$ python -q
>>> import numpy as np
>>> from numpy import linalg as LA
>>> np.set_printoptions(suppress=True, linewidth=200)
>>> rnd = lambda a: np.round(a, 2) + 0
>>> K = np.array([[0.0, 1.2, 1.2],
...     [-0.9, 0.1, 0.9],
...     [0.9, -0.8, 0.1],
...     [0.3, 0.0, -1.8],
...     [0.8, 0.5, 0.4],
...     [-2.4, 0.1, -0.2],
...     [-0.3, -0.3, -0.6],
...     [1.1, 0.3, -2.5],
...     [-2.0, 0.9, 0.3],
...     [-0.1, 0.8, 2.1]])
>>> K[6] *= 20
>>> K
array([[  0. ,   1.2,   1.2],
       [ -0.9,   0.1,   0.9],
       [  0.9,  -0.8,   0.1],
       [  0.3,   0. ,  -1.8],
       [  0.8,   0.5,   0.4],
       [ -2.4,   0.1,  -0.2],
       [ -6. ,  -6. , -12. ],
       [  1.1,   0.3,  -2.5],
       [ -2. ,   0.9,   0.3],
       [ -0.1,   0.8,   2.1]])
>>> vec = np.array([1, 1, 1])
>>> y = K @ vec
>>> rnd(LA.lstsq(K, y)[0])
array([1., 1., 1.])
>>> rnd(y)
array([  2.4,   0.1,   0.2,  -1.5,   1.7,  -2.5, -24. ,  -1.1,  -0.8,   2.8])
>>> rnd(LA.solve(K.T @ K, K.T @ y))
array([1., 1., 1.])
>>> rnd(LA.pinv(K) @ K)
array([[1., 0., 0.],
       [0., 1., 0.],
       [0., 0., 1.]])
>>> rng = np.random.default_rng(195)
>>> y = y + 0.1 * rng.normal(size=10)
>>> rnd(y)
array([  2.45,   0.2 ,   0.19,  -1.63,   1.78,  -2.46, -23.97,  -1.14,  -0.81,   2.86])
>>> beta, *_ = LA.lstsq(K, y)
>>> [round(float(LA.norm(LA.solve(K.T @ K + lam * np.eye(3), K.T @ y))), 2) for lam in (0, 1, 10, 100)]
[1.72, 1.69, 1.58, 1.13]
>>> rnd(beta)
array([0.98, 0.98, 1.02])
>>> M = np.load("m.npy")
>>> M
array([[ 3, -3, -2],
       [-3,  7,  0],
       [-1,  3,  9]])
>>> gram = M.T @ M
>>> rnd(LA.svd(M, compute_uv=False) ** 2)
array([120.63,  48.21,   2.16])
>>> rnd(LA.eigvalsh(gram)[::-1])
array([120.63,  48.21,   2.16])
>>> LA.matrix_rank(gram)
np.int64(3)
>>> np.allclose(gram, gram.T)
True
>>> (M @ M.T).shape
(3, 3)
>>> gram
array([[ 19, -33, -15],
       [-33,  67,  33],
       [-15,  33,  85]])
>>> M2 = np.array([[3, 1], [-1, 1]])
>>> cent = np.kron(M2, gram)
>>> cent.shape
(6, 6)
>>> rnd(LA.norm(cent, 2)), rnd(LA.norm(M2, 2) * LA.norm(gram, 2))
(np.float64(390.37), np.float64(390.37))
>>> LA.matrix_rank(cent)
np.int64(6)
>>> T = np.stack([M, -2 * M, M[::-1]])
>>> rnd(LA.det(T))
array([ 112., -896., -112.])
>>> LA.matrix_rank(T.reshape(3, -1))
np.int64(2)
>>> def softmax(z):
...     e = np.exp(z - z.max(axis=-1, keepdims=True))
...     return e / e.sum(axis=-1, keepdims=True)
... 
>>> rnd(softmax(M).sum(axis=1))
array([1., 1., 1.])
>>> rnd(softmax(M[1] + 5))
array([0., 1., 0.])
>>> S = M @ M.T / np.sqrt(3)
>>> rnd(softmax(S))
array([[1., 0., 0.],
       [0., 1., 0.],
       [0., 0., 1.]])
>>> softmax(S).round(6).argmax(axis=1)
array([0, 1, 2])
>>> rnd(softmax(S + np.triu(np.full(S.shape, -np.inf), 1)))
array([[1., 0., 0.],
       [0., 1., 0.],
       [0., 0., 1.]])
>>> (M - M.T) / 2
array([[ 0. ,  0. , -0.5],
       [ 0. ,  0. , -1.5],
       [ 0.5,  1.5,  0. ]])
>>> np.allclose(M, M.T)
False
>>> rnd(np.abs(LA.eigvals(M)).max())
np.float64(10.47)
>>> np.allclose(M @ M.T, M.T @ M)
False
>>> M @ M
array([[ 20, -36, -24],
       [-30,  58,   6],
       [-21,  51,  83]])
>>> rnd(np.sort(np.abs(LA.eigvals(M))))
array([ 1.53,  7.  , 10.47])
>>> np.trace(M)
np.int64(19)
>>> E = np.loadtxt("x.csv", delimiter=",")
>>> E
array([[1., 2., 2.],
       [4., 0., 0.],
       [0., 6., 6.],
       [0., 4., 4.],
       [1., 2., 2.],
       [0., 6., 6.],
       [0., 8., 8.],
       [3., 0., 0.],
       [0., 8., 8.],
       [3., 0., 0.],
       [3., 0., 0.],
       [1., 2., 2.],
       [0., 8., 8.],
       [0., 4., 4.],
       [0., 8., 8.],
       [0., 4., 4.],
       [3., 0., 0.],
       [4., 0., 0.],
       [0., 8., 8.],
       [2., 0., 0.],
       [4., 0., 0.],
       [1., 2., 2.],
       [0., 8., 8.]])
>>> r = LA.matrix_rank(E)
>>> r
np.int64(2)
>>> null = LA.svd(E)[2][r:].T
>>> rnd(null[:, 0] / null[np.abs(null[:, 0]).round(6).argmax(), 0])
array([ 0.,  1., -1.])
>>> [int(LA.matrix_rank(np.delete(E, i, axis=0))) for i in range(23)]
[2, 2, 2, 2, 2, 2, 2, 2, 2, 2, 2, 2, 2, 2, 2, 2, 2, 2, 2, 2, 2, 2, 2]
>>> null.shape
(3, 1)
>>> [int(LA.matrix_rank(E[:, :j + 1])) for j in range(3)]
[1, 2, 2]
>>> [int(LA.matrix_rank(E[:i])) for i in range(1, len(E) + 1)]
[1, 2, 2, 2, 2, 2, 2, 2, 2, 2, 2, 2, 2, 2, 2, 2, 2, 2, 2, 2, 2, 2, 2]
>>> LA.matrix_rank(E.T @ E), LA.matrix_rank(E @ E.T)
(np.int64(2), np.int64(2))
>>> rnd(null @ null.T)
array([[ 0. ,  0. ,  0. ],
       [ 0. ,  0.5, -0.5],
       [ 0. , -0.5,  0.5]])
>>> np.allclose(E @ null, 0)
True
>>> arr = np.load("case17.npy")
>>> arr
array([[0, 1, 0, 0],
       [0, 0, 1, 0],
       [1, 0, 0, 0],
       [0, 0, 0, 1]])
>>> z = rng.permutation(4)
>>> M2 = arr[:, z] * rng.choice([-1, 1], 4)
>>> M2
array([[1, 0, 0, 0],
       [0, 0, 0, 1],
       [0, 1, 0, 0],
       [0, 0, 1, 0]])
>>> left, _, vt = LA.svd(arr.T @ M2)
>>> rnd(LA.lstsq(arr, M2)[0])
array([[0., 1., 0., 0.],
       [1., 0., 0., 0.],
       [0., 0., 0., 1.],
       [0., 0., 1., 0.]])
>>> q = arr.astype(float).copy()
>>> for j in range(4):
...     q[:, j] -= q[:, :j] @ (q[:, :j].T @ q[:, j])
...     q[:, j] /= LA.norm(q[:, j])
... 
>>> q.T @ q
array([[1., 0., 0., 0.],
       [0., 1., 0., 0.],
       [0., 0., 1., 0.],
       [0., 0., 0., 1.]])
>>> q.T @ arr
array([[1., 0., 0., 0.],
       [0., 1., 0., 0.],
       [0., 0., 1., 0.],
       [0., 0., 0., 1.]])
>>> q
array([[0., 1., 0., 0.],
       [0., 0., 1., 0.],
       [1., 0., 0., 0.],
       [0., 0., 0., 1.]])
>>> F = np.load("a.npy")
>>> rnd(F)
array([[ 0.46, -0.46,  0.19],
       [-0.46,  0.46, -0.19],
       [ 0.19, -0.19,  0.08]])
>>> M2 = F / LA.norm(F, axis=1, keepdims=True)
>>> gram = M2 @ M2.T
>>> (gram - 2 * np.eye(3)).round(6).argmax(axis=1)
array([2, 0, 0])
>>> rnd(np.degrees(np.arccos(np.clip(gram[0, 1], -1, 1))))
np.float64(180.0)
>>> rnd(gram)
array([[ 1., -1.,  1.],
       [-1.,  1., -1.],
       [ 1., -1.,  1.]])
>>> r = LA.matrix_rank(F)
>>> r
np.int64(1)
>>> null = LA.svd(F)[2][r:].T
>>> rnd(F @ null)
array([[0., 0.],
       [0., 0.],
       [0., 0.]])
>>> [int(LA.matrix_rank(np.delete(F, i, axis=0))) for i in range(3)]
[1, 1, 1]
>>> [int(LA.matrix_rank(F[:, :j + 1])) for j in range(3)]
[1, 1, 1]
>>> null.shape
(3, 2)
>>> np.allclose(F @ null, 0)
True
>>> LA.lstsq(F[:-1].T, F[-1])[2]
np.int32(1)
